% ipython --no-banner

In [1]: import numpy as np

In [2]: np.set_printoptions(suppress=True, linewidth=140)

In [3]: rd = lambda a: np.round(a, 3) + 0

In [4]: E = np.loadtxt("m.csv", delimiter=",")

In [5]: rd(E)
Out[5]: 
array([[-0.717, -0.574,  0.334,  0.211, -0.012],
       [ 0.538, -0.277,  0.274,  0.614, -0.426],
       [ 0.179, -0.529, -0.646,  0.22 ,  0.471],
       [-0.239, -0.062, -0.597, -0.079, -0.76 ],
       [ 0.329, -0.557,  0.199, -0.723, -0.139]])

In [6]: # orthonormal columns

In [7]: Q, V = np.linalg.qr(E[:, :1])[0], np.linalg.qr(E[:, 1:])[0]

In [8]: sv = np.linalg.svd(Q.T @ V, compute_uv=False)

In [9]: rd(np.degrees(np.arccos(sv.clip(0, 1))))
Out[9]: array([90.])

In [10]: (sv > 0.9).sum()
Out[10]: np.int64(0)

In [11]: rd(sv)
Out[11]: array([0.])

In [12]: Q = E.astype(float).copy()

In [13]: for j in range(5):
    ...:     Q[:, j] -= Q[:, :j] @ (Q[:, :j].T @ Q[:, j])
    ...:     Q[:, j] /= np.linalg.norm(Q[:, j])
    ...: 

In [14]: rd(Q.T @ E)
Out[14]: 
array([[1., 0., 0., 0., 0.],
       [0., 1., 0., 0., 0.],
       [0., 0., 1., 0., 0.],
       [0., 0., 0., 1., 0.],
       [0., 0., 0., 0., 1.]])

In [15]: x = np.array([4, 1, 4, 1, 1])

In [16]: [p for p in range(1, 25) if np.allclose(np.linalg.matrix_power(E, p), np.eye(5))]
Out[16]: []

In [17]: rd(np.linalg.inv(E))
Out[17]: 
array([[-0.717,  0.538,  0.179, -0.239,  0.329],
       [-0.574, -0.277, -0.529, -0.062, -0.557],
       [ 0.334,  0.274, -0.646, -0.597,  0.199],
       [ 0.211,  0.614,  0.22 , -0.079, -0.723],
       [-0.012, -0.426,  0.471, -0.76 , -0.139]])

In [18]: rd(np.linalg.norm(x)), rd(np.linalg.norm(E @ x))
Out[18]: (np.float64(5.916), np.float64(5.916))

In [19]: rd(np.einsum("ii->", E))
Out[19]: np.float64(-1.858)

In [20]: rd(np.einsum("ij,ji->", E, E))
Out[20]: np.float64(1.559)

In [21]: rd(np.linalg.eigvals(E))
Out[21]: array([ 1.   +0.j   , -0.471+0.882j, -0.471-0.882j, -0.958+0.286j, -0.958-0.286j])

In [22]: rd(np.linalg.det(E.T))
Out[22]: np.float64(1.0)

In [23]: rd(np.kron(np.eye(2, dtype=int), E))
Out[23]: 
array([[-0.717, -0.574,  0.334,  0.211, -0.012,  0.   ,  0.   ,  0.   ,  0.   ,  0.   ],
       [ 0.538, -0.277,  0.274,  0.614, -0.426,  0.   ,  0.   ,  0.   ,  0.   ,  0.   ],
       [ 0.179, -0.529, -0.646,  0.22 ,  0.471,  0.   ,  0.   ,  0.   ,  0.   ,  0.   ],
       [-0.239, -0.062, -0.597, -0.079, -0.76 ,  0.   ,  0.   ,  0.   ,  0.   ,  0.   ],
       [ 0.329, -0.557,  0.199, -0.723, -0.139,  0.   ,  0.   ,  0.   ,  0.   ,  0.   ],
       [ 0.   ,  0.   ,  0.   ,  0.   ,  0.   , -0.717, -0.574,  0.334,  0.211, -0.012],
       [ 0.   ,  0.   ,  0.   ,  0.   ,  0.   ,  0.538, -0.277,  0.274,  0.614, -0.426],
       [ 0.   ,  0.   ,  0.   ,  0.   ,  0.   ,  0.179, -0.529, -0.646,  0.22 ,  0.471],
       [ 0.   ,  0.   ,  0.   ,  0.   ,  0.   , -0.239, -0.062, -0.597, -0.079, -0.76 ],
       [ 0.   ,  0.   ,  0.   ,  0.   ,  0.   ,  0.329, -0.557,  0.199, -0.723, -0.139]])

In [24]: rd(np.linalg.det(E[::-1]))
Out[24]: np.float64(1.0)

In [25]: rd(np.linalg.eigvals(E).sum().real)
Out[25]: np.float64(-1.858)

In [26]: rd(np.poly(E))
Out[26]: array([ 1.   ,  1.858,  0.947, -0.947, -1.858, -1.   ])

In [27]: u = np.array([0, 0, 2, 1, 2, 2, 0, 2, 3, 3])

In [28]: rng = np.random.default_rng(20620)

In [29]: feats = np.outer(rng.normal(size=38), u) + 0.1 * rng.normal(size=(38, 10))

In [30]: rd(feats)
Out[30]: 
array([[ 0.033, -0.056,  1.387,  0.671,  1.438,  1.605,  0.086,  1.402,  2.237,  2.4  ],
       [-0.094, -0.067,  2.239,  0.958,  2.115,  2.244, -0.022,  2.156,  3.486,  3.293],
       [ 0.169,  0.097,  3.712,  1.857,  3.554,  3.389,  0.123,  3.58 ,  5.364,  5.191],
       [-0.089, -0.06 ,  1.705,  0.732,  1.471,  1.544,  0.027,  1.681,  2.355,  2.678],
       [ 0.085,  0.07 ,  2.019,  1.039,  1.889,  2.048,  0.034,  2.027,  3.147,  2.935],
       [ 0.114,  0.085,  1.298,  0.698,  1.366,  1.471,  0.094,  1.317,  1.938,  2.035],
       [-0.004, -0.157, -2.025, -0.822, -1.894, -1.846,  0.089, -1.956, -2.759, -2.979],
       [ 0.133, -0.154,  3.608,  1.992,  3.607,  3.784,  0.135,  3.784,  5.626,  5.725],
       [-0.039,  0.081, -0.203, -0.024, -0.005, -0.002, -0.136, -0.031, -0.317, -0.145],
       [ 0.118,  0.084,  5.047,  2.518,  5.324,  5.123,  0.027,  5.095,  7.643,  7.849],
       [-0.078, -0.136, -1.074, -0.401, -0.976, -1.006,  0.053, -0.822, -1.497, -1.62 ],
       [-0.02 , -0.079,  1.197,  0.508,  1.247,  1.145, -0.024,  1.253,  1.804,  1.913],
       [-0.021, -0.076, -1.029, -0.417, -0.862, -1.09 ,  0.265, -0.948, -1.567, -1.54 ],
       [ 0.015, -0.173, -2.031, -1.099, -1.961, -1.952,  0.123, -1.943, -2.954, -3.151],
       [ 0.076, -0.127, -0.506, -0.133, -0.352, -0.341,  0.013, -0.309, -0.534, -0.425],
       [-0.008, -0.033, -1.354, -0.635, -1.171, -1.088, -0.113, -1.104, -1.971, -1.985],
       [ 0.081,  0.142, -0.438, -0.077, -0.292, -0.257, -0.053, -0.382, -0.466, -0.487],
       [ 0.036, -0.014,  0.244, -0.033,  0.191,  0.044, -0.092,  0.261,  0.07 ,  0.377],
       [-0.1  , -0.079, -1.487, -0.702, -1.638, -1.266,  0.31 , -1.682, -2.214, -2.294],
       [ 0.035, -0.034,  1.245,  0.469,  1.133,  1.206, -0.103,  1.18 ,  1.654,  1.708],
       [-0.044, -0.013, -2.535, -1.571, -2.515, -2.542,  0.091, -2.614, -3.813, -3.942],
       [-0.022,  0.017, -1.051, -0.485, -1.067, -1.165,  0.043, -1.24 , -1.703, -1.841],
       [ 0.036,  0.041, -3.127, -1.672, -3.336, -3.308,  0.013, -3.193, -4.864, -4.897],
       [ 0.004,  0.08 , -2.502, -1.047, -2.244, -2.45 ,  0.173, -2.29 , -3.569, -3.692],
       [ 0.077, -0.192,  1.818,  1.064,  1.999,  1.965, -0.237,  1.893,  3.005,  2.909],
       [-0.107, -0.046,  3.347,  1.704,  3.285,  3.103,  0.01 ,  3.449,  4.882,  4.739],
       [ 0.034,  0.124, -1.207, -0.552, -0.925, -1.126, -0.057, -1.099, -1.884, -1.711],
       [-0.044, -0.044, -0.013, -0.101, -0.079,  0.063,  0.093,  0.174, -0.064, -0.035],
       [-0.019, -0.041, -1.273, -0.615, -1.347, -1.127, -0.053, -0.994, -1.928, -1.745],
       [-0.026, -0.265, -3.16 , -1.563, -3.284, -3.088,  0.021, -3.156, -4.861, -4.658],
       [ 0.119, -0.013,  1.817,  1.057,  1.988,  1.998,  0.179,  2.056,  2.844,  2.991],
       [ 0.074, -0.042,  1.972,  0.968,  1.879,  1.945, -0.059,  1.902,  2.906,  2.909],
       [ 0.122, -0.115, -0.508, -0.203, -0.26 , -0.309, -0.1  , -0.366, -0.21 , -0.433],
       [-0.018, -0.139,  0.871,  0.613,  1.067,  1.114, -0.011,  1.076,  1.724,  1.724],
       [-0.029,  0.074,  1.634,  0.706,  1.611,  1.566,  0.109,  1.673,  2.447,  2.236],
       [-0.116,  0.147,  2.923,  1.311,  2.91 ,  2.883, -0.061,  2.703,  4.2  ,  4.509],
       [ 0.024, -0.118, -0.837, -0.332, -0.807, -0.962, -0.058, -0.952, -1.27 , -1.473],
       [ 0.015, -0.05 ,  1.893,  0.85 ,  1.608,  1.703,  0.086,  1.804,  2.558,  2.589]])

In [31]: Ac = feats - feats.mean(axis=0)

In [32]: left, sv, vt = np.linalg.svd(Ac, full_matrices=False)

In [33]: rd(np.abs(vt[-1]))
Out[33]: array([0.544, 0.462, 0.333, 0.179, 0.288, 0.339, 0.042, 0.095, 0.32 , 0.192])

In [34]: np.abs(left[:, 0]).argmax()
Out[34]: np.int64(9)

In [35]: np.searchsorted(np.cumsum(sv ** 2) / (sv ** 2).sum(), 0.9) + 1
Out[35]: np.int64(1)

In [36]: rd((sv ** 2).sum() ** 2 / (sv ** 4).sum())
Out[36]: np.float64(1.005)

In [37]: (np.sign(left[:, 0]) == np.sign(left[0, 0])).astype(int)
Out[37]: array([1, 1, 1, 1, 1, 1, 0, 1, 0, 1, 0, 1, 0, 0, 0, 0, 0, 0, 0, 1, 0, 0, 0, 0, 1, 1, 0, 0, 0, 0, 1, 1, 0, 1, 1, 1, 0, 1])

In [38]: rd(Ac.mean(axis=0))
Out[38]: array([0., 0., 0., 0., 0., 0., 0., 0., 0., 0.])

In [39]: rd(vt[0] * np.sign(vt[0, np.abs(vt[0]).argmax()]))
Out[39]: array([ 0.003,  0.004,  0.339,  0.168,  0.336,  0.334, -0.002,  0.336,  0.507,  0.512])

In [40]: np.linalg.matrix_rank(Ac)
Out[40]: np.int64(10)

In [41]: proj = np.triu(np.array([[1, 4, 6, 0, 1],
    ...:     [2, 2, 5, 0, 2],
    ...:     [4, 7, 8, 3, 4],
    ...:     [3, 3, 1, 1, 5],
    ...:     [2, 3, 6, 2, 2]]), 1) + np.eye(5)

In [42]: out = proj @ E @ np.linalg.inv(proj)

In [43]: rd(np.poly(out))
Out[43]: array([ 1.   ,  1.858,  0.947, -0.947, -1.858, -1.   ])

In [44]: Z = feats[[31, 37]].astype(float)

In [45]: for _ in range(4):
    ...:     z = np.linalg.norm(feats[:, None] - Z, axis=-1).argmin(axis=1)
    ...:     Z = np.array([feats[z == j].mean(axis=0) for j in range(2)])
    ...: 

In [46]: z
Out[46]: array([0, 0, 0, 0, 0, 0, 1, 0, 1, 0, 1, 0, 1, 1, 1, 1, 1, 1, 1, 0, 1, 1, 1, 1, 0, 0, 1, 1, 1, 1, 0, 0, 1, 0, 0, 0, 1, 0])

In [47]: rd(Z[1] - Z[0])
Out[47]: array([-0.027, -0.024, -3.513, -1.72 , -3.435, -3.454,  0.009, -3.456, -5.242, -5.286])

In [48]: np.abs(Z[1] - Z[0]).argmax()
Out[48]: np.int64(9)

In [49]: G = np.cov(feats, rowvar=False)

In [50]: G.shape
Out[50]: (10, 10)

In [51]: np.argwhere(np.triu(np.abs(np.corrcoef(feats.T)) > 0.8, 1))
Out[51]: 
array([[2, 3],
       [2, 4],
       [2, 5],
       [2, 7],
       [2, 8],
       [2, 9],
       [3, 4],
       [3, 5],
       [3, 7],
       [3, 8],
       [3, 9],
       [4, 5],
       [4, 7],
       [4, 8],
       [4, 9],
       [5, 7],
       [5, 8],
       [5, 9],
       [7, 8],
       [7, 9],
       [8, 9]])

In [52]: rd(np.polyfit(feats[:, 9], feats[:, 0], 1))
Out[52]: array([0.007, 0.01 ])

In [53]: np.argsort(-feats.std(axis=0).round(6), kind="stable")
Out[53]: array([9, 8, 2, 4, 7, 5, 3, 6, 1, 0])

In [54]: K = rng.normal(size=(27, 7)) + 5 * np.array([3, 2, 5, 4, -5, 5, 5])

In [55]: rd(K)
Out[55]: 
array([[ 14.833,   9.153,  22.918,  18.592, -25.514,  24.954,  25.699],
       [ 15.582,   9.685,  25.57 ,  19.929, -25.368,  25.116,  24.068],
       [ 14.978,   9.272,  24.145,  20.902, -24.381,  25.635,  25.439],
       [ 14.212,   9.386,  24.849,  20.772, -24.08 ,  24.446,  25.228],
       [ 15.266,   9.582,  25.646,  19.14 , -25.578,  25.209,  26.587],
       [ 15.268,   8.452,  25.604,  20.93 , -25.653,  25.309,  25.765],
       [ 15.382,   9.899,  23.025,  22.777, -24.668,  22.822,  25.573],
       [ 15.509,   9.185,  26.274,  19.716, -23.244,  25.217,  25.05 ],
       [ 16.969,   9.505,  25.346,  19.171, -23.593,  24.197,  24.428],
       [ 17.044,   8.778,  24.544,  20.25 , -24.897,  24.691,  27.075],
       [ 15.798,  10.287,  24.529,  20.664, -22.919,  25.025,  26.778],
       [ 15.501,  10.861,  25.298,  20.446, -25.602,  25.566,  24.794],
       [ 16.319,  11.566,  25.083,  18.312, -23.945,  24.768,  24.632],
       [ 16.068,  10.707,  25.939,  18.172, -26.208,  25.084,  24.776],
       [ 15.137,   9.992,  25.817,  20.157, -25.902,  25.305,  25.626],
       [ 15.783,  10.945,  24.616,  20.216, -25.562,  23.074,  26.582],
       [ 14.694,  10.161,  24.458,  20.816, -27.014,  24.805,  25.446],
       [ 14.925,  10.487,  23.758,  20.167, -24.693,  24.503,  24.984],
       [ 17.446,  10.288,  24.986,  19.809, -23.589,  27.354,  24.366],
       [ 15.638,   8.633,  23.083,  20.331, -24.524,  24.866,  25.357],
       [ 14.701,   9.647,  26.901,  19.189, -25.192,  24.004,  23.635],
       [ 15.645,   9.689,  24.435,  21.824, -24.209,  25.711,  24.52 ],
       [ 16.294,  10.608,  26.15 ,  21.693, -24.799,  24.006,  26.121],
       [ 13.862,  11.248,  24.484,  18.487, -24.518,  24.47 ,  25.811],
       [ 15.398,   8.831,  26.674,  19.941, -26.543,  23.035,  26.891],
       [ 16.341,  11.818,  23.636,  19.826, -25.474,  26.753,  25.36 ],
       [ 14.225,   9.995,  24.039,  19.352, -24.898,  22.253,  25.489]])

In [56]: x = np.array([-3, -1, -4, -6, -1])

In [57]: (E @ x).argmax()
Out[57]: np.int64(3)

In [58]: rd(E @ x)
Out[58]: array([ 0.137, -5.694,  0.784,  4.398,  3.256])

In [59]: rd((E * x).sum(axis=1))
Out[59]: array([ 0.137, -5.694,  0.784,  4.398,  3.256])

In [60]: rd(np.einsum("ij,j->i", E, x))
Out[60]: array([ 0.137, -5.694,  0.784,  4.398,  3.256])

In [61]: np.linalg.norm(E @ x) <= np.linalg.norm(E, 2) * np.linalg.norm(x) + 1e-9
Out[61]: np.True_
